% ipython --no-banner

In [1]: import numpy as np

In [2]: np.set_printoptions(precision=2, suppress=True, linewidth=200)

In [3]: F = np.diag(np.array([4, 5, 0])) + -1 * np.eye(3, k=1) + -1 * np.eye(3, k=-1)

In [4]: print(F)
[[ 4. -1.  0.]
 [-1.  5. -1.]
 [ 0. -1.  0.]]

In [5]: rng = np.random.default_rng(90)

In [6]: z = rng.permutation(3)

In [7]: print(z)
[1 2 0]

In [8]: Y = F[z][:, z]

In [9]: print(np.allclose(Y, F))
False

In [10]: print(round(float(np.linalg.det(Y)), 2), round(float(np.linalg.det(F[z])), 2))
-4.0 -4.0

In [11]: vals, V = np.linalg.eigh(F)

In [12]: print(np.round(V.T @ F @ V, 2) + 0)
[[-0.2   0.    0.  ]
 [ 0.    3.45  0.  ]
 [ 0.    0.    5.75]]

In [13]: print(vals.sum(), np.trace(F))
9.0 9.0

In [14]: print(np.abs(V[:, -1]))
[0.49 0.86 0.15]

In [15]: print(np.round(V @ np.diag(vals) @ V.T, 2) + 0)
[[ 4. -1.  0.]
 [-1.  5. -1.]
 [ 0. -1.  0.]]

In [16]: print(np.linalg.eigvalsh(F + 2 * np.eye(3)))
[1.8  5.45 7.75]

In [17]: print(np.round(V.T @ V, 2) + 0)
[[1. 0. 0.]
 [0. 1. 0.]
 [0. 0. 1.]]

In [18]: print(np.linalg.svd(F, compute_uv=False))
[5.75 3.45 0.2 ]

In [19]: print(round(float(np.linalg.eigvalsh(F).min()), 2))
-0.2

In [20]: print(np.all(np.linalg.eigvalsh(F) > 0))
False

In [21]: print(np.linalg.cond(F) > 100)
False

In [22]: print(np.argsort(-np.linalg.norm(F, axis=0).round(6), kind="stable")[:3])
[1 0 2]

In [23]: print([round(float(x), 2) for x in np.linalg.svd(F, compute_uv=False)[:3]])
[5.75, 3.45, 0.2]

In [24]: print(np.abs(np.linalg.svd(F)[2][-1]))
[0.05 0.2  0.98]

In [25]: def softmax(z):
    ...:     e = np.exp(z - z.max(axis=-1, keepdims=True))
    ...:     return e / e.sum(axis=-1, keepdims=True)
    ...: 

In [26]: print(softmax(F).sum(axis=1))
[1. 1. 1.]

In [27]: print(np.round(softmax(10 * F[2]), 2) + 0)
[0.5 0.  0.5]

In [28]: att = F @ F.T / np.sqrt(3)

In [29]: print(np.round(softmax(att), 2) + 0)
[[1.   0.   0.  ]
 [0.   1.   0.  ]
 [0.49 0.02 0.49]]

In [30]: print(softmax(att)[2] @ F)
[ 1.95 -0.91 -0.02]

In [31]: print(softmax(att).round(6).argmax(axis=1))
[0 1 0]

In [32]: K = np.array([[2, 0, 0, 1], [0, 2, 0, 1], [2, 1, 11, 1], [0, 0, 0, 5]])

In [33]: Y = np.linalg.inv(K)

In [34]: print(round(np.linalg.cond(K), 2))
6.01

In [35]: print(Y)
[[ 0.5   0.    0.   -0.1 ]
 [ 0.    0.5   0.   -0.1 ]
 [-0.09 -0.05  0.09  0.01]
 [ 0.    0.    0.    0.2 ]]

In [36]: print(np.round(np.linalg.det(K) * np.linalg.det(Y), 2))
1.0

In [37]: print((np.abs(Y) > 1e-9).astype(int))
[[1 0 0 1]
 [0 1 0 1]
 [1 1 1 1]
 [0 0 0 1]]

In [38]: print(np.round(softmax(10 * K[2]), 2) + 0)
[0. 0. 1. 0.]

In [39]: print(np.round(softmax(K[2] + -1), 2) + 0)
[0. 0. 1. 0.]

In [40]: att = K @ K.T / np.sqrt(4)

In [41]: print(np.round(softmax(att + np.triu(np.full(att.shape, -np.inf), 1)), 2) + 0)
[[1.   0.   0.   0.  ]
 [0.12 0.88 0.   0.  ]
 [0.   0.   1.   0.  ]
 [0.   0.   0.   1.  ]]

In [42]: print(softmax(att).round(6).argmax(axis=1))
[0 1 2 3]

In [43]: print(softmax(att)[2] @ K)
[ 2.  1. 11.  1.]

In [44]: m1 = np.array([[-32, 1, 0], [2, 41, -2], [-1, -2, 41]])

In [45]: print(m1)
[[-32   1   0]
 [  2  41  -2]
 [ -1  -2  41]]

In [46]: Y = np.linalg.inv(m1)

In [47]: print(np.linalg.det(m1) * Y)
[[ 1677.   -41.    -2.]
 [  -80. -1312.   -64.]
 [   37.   -65. -1314.]]

In [48]: print(Y.round(2) + 0)
[[-0.03  0.    0.  ]
 [ 0.    0.02  0.  ]
 [ 0.    0.    0.02]]

In [49]: print(np.round(m1 @ Y, 2) + 0)
[[1. 0. 0.]
 [0. 1. 0.]
 [0. 0. 1.]]

In [50]: print(np.round(np.linalg.slogdet(m1)[0], 2))
-1.0

In [51]: print((np.abs(Y) > 1e-9).astype(int))
[[1 1 1]
 [1 1 1]
 [1 1 1]]

In [52]: print(np.round(np.linalg.cond(m1), 2))
1.35

In [53]: print(np.allclose(Y, m1.T))
False

In [54]: z = rng.permutation(3)

In [55]: print(z)
[1 0 2]

In [56]: Y = m1[z][:, z]

In [57]: print(np.sort(np.abs(np.linalg.eigvals(Y))))
[32.03 39.01 43.02]

In [58]: print(Y)
[[ 41   2  -2]
 [  1 -32   0]
 [ -2  -1  41]]

In [59]: print(np.round(np.linalg.det(Y), 2), round(np.linalg.det(m1[z]), 2))
-53744.0 53744.0

In [60]: vals, V = np.linalg.eig(Y)

In [61]: print(round(float(np.prod(vals)), 2))
-53744.0

In [62]: mat = (rng.random((3, 3)) < 0.3) + np.eye(3)

In [63]: mat /= mat.sum(axis=1, keepdims=True)

In [64]: print(mat)
[[1.   0.   0.  ]
 [0.5  0.5  0.  ]
 [0.   0.33 0.67]]

In [65]: print(np.sort(np.abs(np.linalg.eigvals(mat)))[::-1])
[1.   0.67 0.5 ]

In [66]: print(mat @ np.ones(3))
[1. 1. 1.]

In [67]: print(mat.sum(axis=1))
[1. 1. 1.]

In [68]: print(np.linalg.matrix_power(mat, 2))
[[1.   0.   0.  ]
 [0.75 0.25 0.  ]
 [0.17 0.39 0.44]]

In [69]: p = np.eye(3)[1]

In [70]: for _ in range(3):
    ...:     p = p @ mat
    ...:     print(p.round(2))
    ...: 
[0.5 0.5 0. ]
[0.75 0.25 0.  ]
[0.88 0.12 0.  ]

In [71]: X = np.loadtxt("layer8.csv", delimiter=",")

In [72]: print(X)
[[ -2.56   6.04  13.51]
 [ -1.61   4.66   9.44]
 [ -1.08   3.86   7.29]
 [ -0.06   2.12   3.24]
 [  0.44   0.21   0.17]
 [  0.39   0.14   0.11]
 [  0.35   0.1    0.07]
 [  0.24   0.04   0.02]
 [  0.02   0.     0.  ]
 [ -0.29   0.03   0.01]
 [ -0.4    0.06   0.02]
 [ -0.51   0.09   0.03]
 [ -0.77   0.18   0.04]
 [ -1.1    0.31   0.03]
 [ -1.85   0.68  -0.06]
 [ -2.16   0.86  -0.13]
 [ -2.28   0.92  -0.17]
 [ -2.43   1.01  -0.21]
 [ -2.46   1.03  -0.22]
 [ -3.2    1.48  -0.53]
 [ -4.76   2.52  -1.56]
 [ -5.67   3.16  -2.39]
 [ -7.59   4.57  -4.62]
 [ -9.46   6.    -7.39]
 [ -9.49   6.02  -7.43]
 [-11.31   7.45 -10.66]]

In [73]: Q, R = np.linalg.qr(X)

In [74]: print(Q.shape, R.shape)
(26, 3) (3, 3)

In [75]: print(np.round(Q @ R, 2) + 0)
[[ -2.56   6.04  13.51]
 [ -1.61   4.66   9.44]
 [ -1.08   3.86   7.29]
 [ -0.06   2.12   3.24]
 [  0.44   0.21   0.17]
 [  0.39   0.14   0.11]
 [  0.35   0.1    0.07]
 [  0.24   0.04   0.02]
 [  0.02   0.     0.  ]
 [ -0.29   0.03   0.01]
 [ -0.4    0.06   0.02]
 [ -0.51   0.09   0.03]
 [ -0.77   0.18   0.04]
 [ -1.1    0.31   0.03]
 [ -1.85   0.68  -0.06]
 [ -2.16   0.86  -0.13]
 [ -2.28   0.92  -0.17]
 [ -2.43   1.01  -0.21]
 [ -2.46   1.03  -0.22]
 [ -3.2    1.48  -0.53]
 [ -4.76   2.52  -1.56]
 [ -5.67   3.16  -2.39]
 [ -7.59   4.57  -4.62]
 [ -9.46   6.    -7.39]
 [ -9.49   6.02  -7.43]
 [-11.31   7.45 -10.66]]

In [76]: print(Q.round(2) + 0)
[[-0.12 -0.62  0.35]
 [-0.07 -0.51  0.1 ]
 [-0.05 -0.45 -0.02]
 [ 0.   -0.29 -0.2 ]
 [ 0.02 -0.07 -0.13]
 [ 0.02 -0.06 -0.11]
 [ 0.02 -0.05 -0.09]
 [ 0.01 -0.03 -0.06]
 [ 0.    0.    0.  ]
 [-0.01  0.02  0.06]
 [-0.02  0.03  0.07]
 [-0.02  0.03  0.09]
 [-0.04  0.05  0.13]
 [-0.05  0.06  0.16]
 [-0.09  0.07  0.22]
 [-0.1   0.08  0.24]
 [-0.11  0.08  0.25]
 [-0.11  0.08  0.25]
 [-0.11  0.08  0.25]
 [-0.15  0.09  0.27]
 [-0.22  0.08  0.25]
 [-0.26  0.08  0.21]
 [-0.35  0.05  0.06]
 [-0.44  0.02 -0.16]
 [-0.44  0.02 -0.16]
 [-0.52 -0.01 -0.44]]

In [77]: print(R)
[[ 21.65 -14.11  12.14]
 [  0.    -7.08 -18.26]
 [  0.     0.    10.39]]

In [78]: print(np.allclose(R.T @ R, X.T @ X))
True

In [79]: print(round(np.trace(Q @ Q.T), 2))
3.0

In [80]: print(round(float(abs(R[0, 0])), 2), round(np.linalg.norm(X[:, 0]), 2))
21.65 21.65

In [81]: print(np.round(Q.T @ Q, 2) + 0)
[[1. 0. 0.]
 [0. 1. 0.]
 [0. 0. 1.]]

In [82]: cov = np.cov(X, rowvar=False)

In [83]: print(np.round(np.corrcoef(X[:, 2], X[:, 1])[0, 1], 2))
-0.14

In [84]: print(X.std(axis=0))
[3.29 2.31 4.76]

In [85]: print(cov)
[[11.29 -6.48 10.36]
 [-6.48  5.55 -1.56]
 [10.36 -1.56 23.54]]

In [86]: print(cov.shape)
(3, 3)

In [87]: print(np.argsort(-X.std(axis=0).round(6), kind="stable"))
[2 0 1]

In [88]: print(np.polyfit(X[:, 2], X[:, 1], 1))
[-0.07  2.06]

In [89]: Xs = X - X.mean(axis=0)

In [90]: left, sigma, VT = np.linalg.svd(Xs, full_matrices=False)

In [91]: print(np.abs(left[:, 0]).argmax())
25

In [92]: print((np.sign(left[:, 0]) == np.sign(left[0, 0])).astype(int))
[1 1 1 1 1 1 1 1 1 1 1 1 1 1 1 1 1 1 1 0 0 0 0 0 0 0]

In [93]: print(sigma)
[27.54 15.66  2.49]

In [94]: print(np.abs(VT[0]).argmax())
2

In [95]: print(np.round(Xs.mean(axis=0), 2) + 0)
[0. 0. 0.]

In [96]: print(sigma ** 2 / (sigma ** 2).sum())
[0.75 0.24 0.01]

In [97]: print(np.abs(VT[-1]))
[0.65 0.72 0.24]

In [98]: Xs = X - X.mean(axis=0)

In [99]: V = np.linalg.svd(Xs)[2][:2]

In [100]: Y = Xs - Xs @ V.T @ V

In [101]: print(np.diag(V.T @ V))
[0.58 0.48 0.94]

In [102]: print(np.round(np.cov(Xs @ V.T, rowvar=False), 2) + 0)
[[30.33  0.  ]
 [ 0.    9.81]]

In [103]: print(round(np.linalg.norm(Y) / np.linalg.norm(Xs), 2))
0.08

In [104]: f, r1 = X[13], X[8]

In [105]: print(round(float(f @ r1), 2))
-0.02

In [106]: p = (f @ r1) / (f @ f) * f

In [107]: print(p.round(2) + 0)
[ 0.02 -0.01  0.  ]

In [108]: M = np.load("mat.npy")

In [109]: print(M)
[[ 1.    0.    0.    0.  ]
 [ 0.    0.5  -0.87  0.  ]
 [ 0.    0.87  0.5   0.  ]
 [ 0.    0.    0.    1.  ]]

In [110]: print(np.linalg.norm(M, axis=0))
[1. 1. 1. 1.]

In [111]: print(np.linalg.svd(M, compute_uv=False))
[1. 1. 1. 1.]

In [112]: print(np.linalg.pinv(M))
[[ 1.    0.    0.    0.  ]
 [ 0.    0.5   0.87  0.  ]
 [ 0.   -0.87  0.5   0.  ]
 [ 0.    0.    0.    1.  ]]

In [113]: print(np.round(M @ M.T, 2) + 0)
[[1. 0. 0. 0.]
 [0. 1. 0. 0.]
 [0. 0. 1. 0.]
 [0. 0. 0. 1.]]

In [114]: z = rng.permutation(4)

In [115]: Y = M[:, z] * rng.choice([-1, 1], 4)

In [116]: print(Y)
[[ 0.    1.    0.    0.  ]
 [-0.87  0.    0.5   0.  ]
 [ 0.5   0.    0.87  0.  ]
 [ 0.    0.    0.    1.  ]]

In [117]: left, _, VT = np.linalg.svd(M.T @ Y)

In [118]: print(np.round(left @ VT, 2) + 0)
[[0. 1. 0. 0.]
 [0. 0. 1. 0.]
 [1. 0. 0. 0.]
 [0. 0. 0. 1.]]

In [119]: print(z)
[2 0 1 3]

In [120]: J = np.load("m.npy")

In [121]: print(J)
[[ 1  2  1 -2]
 [ 2  2  1 -1]
 [ 1 -1 -2  1]
 [-1  0  0 -1]]

In [122]: f = np.array([1, 1, -4])

In [123]: print(np.array([np.convolve(row, f, "same") for row in J]))
[[ 3 -1 -9 -6]
 [ 4 -5 -8 -5]
 [ 0 -7  3  9]
 [-1  4 -1 -1]]

In [124]: print(np.cross(J[3, :3], J[2, :3]))
[ 0 -2  1]

In [125]: Y = np.array([[3, 3, 0], [3, 2, 7], [4, 5, 3], [5, 2, 4]])

In [126]: print(np.vstack([J, Y.T]).shape)
(7, 4)

In [127]: print(np.linalg.matrix_rank(np.vstack([J, Y.T])))
4

In [128]: print(np.einsum("ij,ij->i", J, J))
[10 10  7  2]

In [129]: print(np.round(np.sort(np.abs(np.linalg.eigvals(J))), 2) + 0)
[0.   1.28 2.48 3.77]

In [130]: assert J == J.T
Traceback (most recent call last):
  Cell In[130], line 1
    assert J == J.T
ValueError: The truth value of an array with more than one element is ambiguous. Use a.any() or a.all()


In [131]: print(J @ J)
[[ 8  5  1 -1]
 [ 8  7  2 -4]
 [-4  2  4 -4]
 [ 0 -2 -1  3]]

In [132]: print((J + J.T) / 2)
[[ 1.   2.   1.  -1.5]
 [ 2.   2.   0.  -0.5]
 [ 1.   0.  -2.   0.5]
 [-1.5 -0.5  0.5 -1. ]]

In [133]: print(np.linalg.matrix_power(J, 2))
[[ 8  5  1 -1]
 [ 8  7  2 -4]
 [-4  2  4 -4]
 [ 0 -2 -1  3]]

In [134]: print(np.allclose(J @ J.T, J.T @ J))
False

In [135]: print((J - J.T) / 2)
[[ 0.   0.   0.  -0.5]
 [ 0.   0.   1.  -0.5]
 [ 0.  -1.   0.   0.5]
 [ 0.5  0.5 -0.5  0. ]]

In [136]: np.linalg.determinant(J)
Traceback (most recent call last):
  Cell In[136], line 1
    np.linalg.determinant(J)
AttributeError: module 'numpy.linalg' has no attribute 'determinant'


In [137]: A = np.load("a.npy")

In [138]: print(A)
[[ 2.  0.  0.]
 [ 0.  0. -2.]
 [ 0.  0. -3.]]

In [139]: print(np.linalg.matrix_power(A - np.diag(np.diag(A)), 3))
[[0. 0. 0.]
 [0. 0. 0.]
 [0. 0. 0.]]

In [140]: print(np.sort(np.linalg.eigvals(A)))
[-3.  0.  2.]

In [141]: print(np.linalg.matrix_rank(A - A[0, 0] * np.eye(3)))
2

In [142]: print([int(np.linalg.matrix_rank(np.linalg.matrix_power(A, p))) for p in range(1, 4)])
[2, 2, 2]
